In [1]: import numpy as np

In [2]: np.set_printoptions(suppress=True, linewidth=160)

In [3]: u = np.array([0, -1])

In [4]: v = np.array([-5, 2])

In [5]: data = np.outer(u, v)

In [6]: print(data)
[[ 0  0]
 [ 5 -2]]

In [7]: # row 1 dominates

In [8]: rng = np.random.default_rng(6646)

In [9]: z = rng.permutation(2)

In [10]: print(z)
[0 1]

In [11]: A2 = data[z][:, z]

In [12]: print(np.round(np.sort(np.abs(np.linalg.eigvals(A2))), 2))
[0. 2.]

In [13]: print(np.allclose(A2, data))
True

In [14]: print(np.diag(A2))
[ 0 -2]

In [15]: print(A2)
[[ 0  0]
 [ 5 -2]]

In [16]: rank = np.linalg.matrix_rank(A2)

In [17]: print(rank)
1

In [18]: N = np.linalg.svd(A2)[2][rank:].T

In [19]: print(np.allclose(A2 @ N, 0))
True

In [20]: print(np.round(N @ N.T, 2))
[[0.14 0.34]
 [0.34 0.86]]

In [21]: print(N[:, 0] / N[np.abs(N[:, 0]).round(6).argmax(), 0])
[0.4 1. ]

In [22]: print([int(np.linalg.matrix_rank(A2[:, :j + 1])) for j in range(2)])
[1, 1]

In [23]: print(np.round(np.trace(np.linalg.pinv(data) @ data), 2))
1.0

In [24]: print(np.linalg.lstsq(data[:-1].T, data[-1])[2])
0

In [25]: print(np.linalg.matrix_rank(data, rtol=0.1))
1

In [26]: print([round(float(x), 2) for x in np.linalg.svd(data, compute_uv=False)[:3]])
[5.39, 0.0]

In [27]: print(np.round(np.linalg.norm(data, 2) / np.linalg.norm(data), 2))
1.0

In [28]: A = np.loadtxt("dump.csv", delimiter=",")

In [29]: print(A.round(2))
[[0.49 0.1  0.49]
 [0.1  0.02 0.1 ]
 [0.49 0.1  0.49]]

In [30]: # rows 0 and 2 are equal

In [31]: print(np.linalg.norm(A, axis=1).argmax())
0

In [32]: print(round(float(np.linalg.norm(A) ** 2 / np.linalg.norm(A, 2) ** 2), 2))
1.0

In [33]: print(np.round(A[0] @ A[2], 2))
0.49

In [34]: print(np.round(np.linalg.norm(A, 2), 2))
1.0

In [35]: print(np.round(np.linalg.norm(A, axis=0), 2))
[0.7  0.14 0.7 ]

In [36]: rank = np.linalg.matrix_rank(A)

In [37]: print(rank)
1

In [38]: N = np.linalg.svd(A)[2][rank:].T

In [39]: print(np.round(N @ N.T, 2))
[[ 0.51 -0.1  -0.49]
 [-0.1   0.98 -0.1 ]
 [-0.49 -0.1   0.51]]

In [40]: print(N.shape)
(3, 2)

In [41]: w, evecs = np.linalg.eigh(A)

In [42]: print(np.unique(w.round(6) + 0, return_counts=True)[1])
[2 1]

In [43]: print(np.abs(evecs[:, -1]).round(6).argmax())
0

In [44]: print(np.round(evecs @ np.diag(w) @ evecs.T, 2))
[[0.49 0.1  0.49]
 [0.1  0.02 0.1 ]
 [0.49 0.1  0.49]]

In [45]: print(np.round(np.abs(evecs[:, -1]), 2))
[0.7  0.14 0.7 ]

In [46]: print(w.round(2) + 0)
[0. 0. 1.]

In [47]: print(np.round(np.linalg.eigvalsh(A @ A), 2) + 0)
[0. 0. 1.]

In [48]: print(np.round(np.linalg.eigvalsh(A + 3 * np.eye(3)), 2))
[3. 3. 4.]

In [49]: X = np.load("sample17.npy")

In [50]: print(X)
[[-3  1  3 -1]
 [ 3  2  3 -3]
 [-1  3 -2 -2]]

In [51]: A2 = np.array([[0, 3], [2, 1]])

In [52]: C = np.kron(A2, X)

In [53]: print(C.shape)
(6, 8)

In [54]: print(round(float(np.linalg.norm(C, 2)), 2), round(np.linalg.norm(A2, 2) * np.linalg.norm(X, 2), 2))
18.91 18.91

In [55]: u, v = X[2], X[1]

In [56]: print(u @ v)
3

In [57]: p = (u @ v) / (u @ u) * u

In [58]: print(round(np.linalg.norm(u + v) ** 2 + np.linalg.norm(u - v) ** 2, 2))
98.0

In [59]: print(np.outer(u, v))
[[-3 -2 -3  3]
 [ 9  6  9 -9]
 [-6 -4 -6  6]
 [-6 -4 -6  6]]

In [60]: print(np.round(v - p, 2))
[ 3.17  1.5   3.33 -2.67]

In [61]: print(p.round(2))
[-0.17  0.5  -0.33 -0.33]

In [62]: ang = np.radians(135)

In [63]: r_ = np.eye(4)

In [64]: r_[3, 3] = r_[1, 1] = np.cos(ang)

In [65]: r_[3, 1], r_[1, 3] = -np.sin(ang), np.sin(ang)

In [66]: print(r_.round(2))
[[ 1.    0.    0.    0.  ]
 [ 0.   -0.71  0.    0.71]
 [ 0.    0.    1.    0.  ]
 [ 0.   -0.71  0.   -0.71]]

In [67]: A2 = X @ r_.T

In [68]: print(np.allclose(np.linalg.norm(X, axis=1), np.linalg.norm(A2, axis=1)))
True

In [69]: print(round(np.linalg.norm(X, 1), 2), np.round(np.linalg.norm(X, np.inf), 2))
8.0 11.0

In [70]: print(round(float(np.linalg.norm(X) ** 2 / np.linalg.norm(X, 2) ** 2), 2))
2.05

In [71]: print(X[2] @ X[0])
2

In [72]: print(round(float(np.linalg.norm(X, 2)), 2))
5.81

In [73]: print(np.abs(X).max())
3

In [74]: print(np.diff(X, axis=0))
[[ 6  1  0 -2]
 [-4  1 -5  1]]

In [75]: print(np.linalg.matrix_rank(X))
3

In [76]: print(X.shape)
(3, 4)

In [77]: print(X.sum(axis=1))
[ 0  5 -2]

In [78]: print(np.count_nonzero(X))
12

In [79]: W0 = np.load("m.npy")

In [80]: print(W0)
[[  0.11   1.65  -1.06]
 [ -0.58  -3.07  -1.87]
 [ -0.6    0.52  -1.17]
 [ -1.18  -3.47   0.23]
 [  2.23   2.02   0.18]
 [  1.24  -3.5   -0.21]
 [ -0.96 -11.85  -3.88]
 [  1.57  -2.46  -2.37]
 [ -0.39  -1.1    0.87]
 [  0.99   2.65  -0.36]
 [ -2.05   3.4   -1.32]
 [  1.69   2.72  -1.08]
 [ -0.22   2.55   1.05]
 [ -3.08  -5.98  -0.27]
 [ -1.59   3.71  -1.46]
 [  2.94  -0.06  -0.45]
 [ -0.43   1.91  -1.19]
 [ -0.81   1.6    1.3 ]
 [  0.71   0.61   0.15]
 [ -1.09  -6.91  -0.86]
 [  0.63   1.2   -1.1 ]
 [ -1.3   -0.24   1.3 ]
 [ -0.82   0.01   2.14]
 [ -0.3   -0.29  -0.76]
 [  1.46   3.01   0.7 ]
 [  0.29   3.81  -2.71]]

In [81]: O, evecs = np.linalg.qr(W0[:, :2])[0], np.linalg.qr(W0[:, 2:])[0]

In [82]: sv = np.linalg.svd(O.T @ evecs, compute_uv=False)

In [83]: print(np.round(np.degrees(np.arccos(sv.clip(0, 1))), 2))
[71.71]

In [84]: print((sv > 0.9).sum())
0

In [85]: print(sv.round(2))
[0.31]

In [86]: x0 = np.array([0, 2, -2])

In [87]: y = W0 @ x0

In [88]: print(np.round(np.linalg.solve(W0.T @ W0, W0.T @ y), 2) + 0)
[ 0.  2. -2.]

In [89]: y = y + 0.05 * rng.normal(size=26)

In [90]: print(y.round(2))
[  5.39  -2.42   3.4   -7.4    3.7   -6.55 -15.9   -0.18  -3.92   5.98   9.48   7.67   2.95 -11.43  10.32   0.79   6.15   0.62   0.9  -12.15   4.58  -3.06
  -4.31   0.93   4.65  13.05]

In [91]: coef, *_ = np.linalg.lstsq(W0, y)

In [92]: print(np.round(W0.T @ (y - W0 @ coef), 2) + 0)
[0. 0. 0.]

In [93]: print(coef.round(2) + 0)
[ 0.  2. -2.]

In [94]: print(round(float(np.linalg.norm(y - W0 @ coef)), 2))
0.16

In [95]: print([round(float(np.linalg.norm(np.linalg.solve(W0.T @ W0 + lam * np.eye(3), W0.T @ y))), 2) for lam in (0, 1, 10, 100)])
[2.83, 2.79, 2.49, 1.52]

In [96]: print(coef.round())
[ 0.  2. -2.]
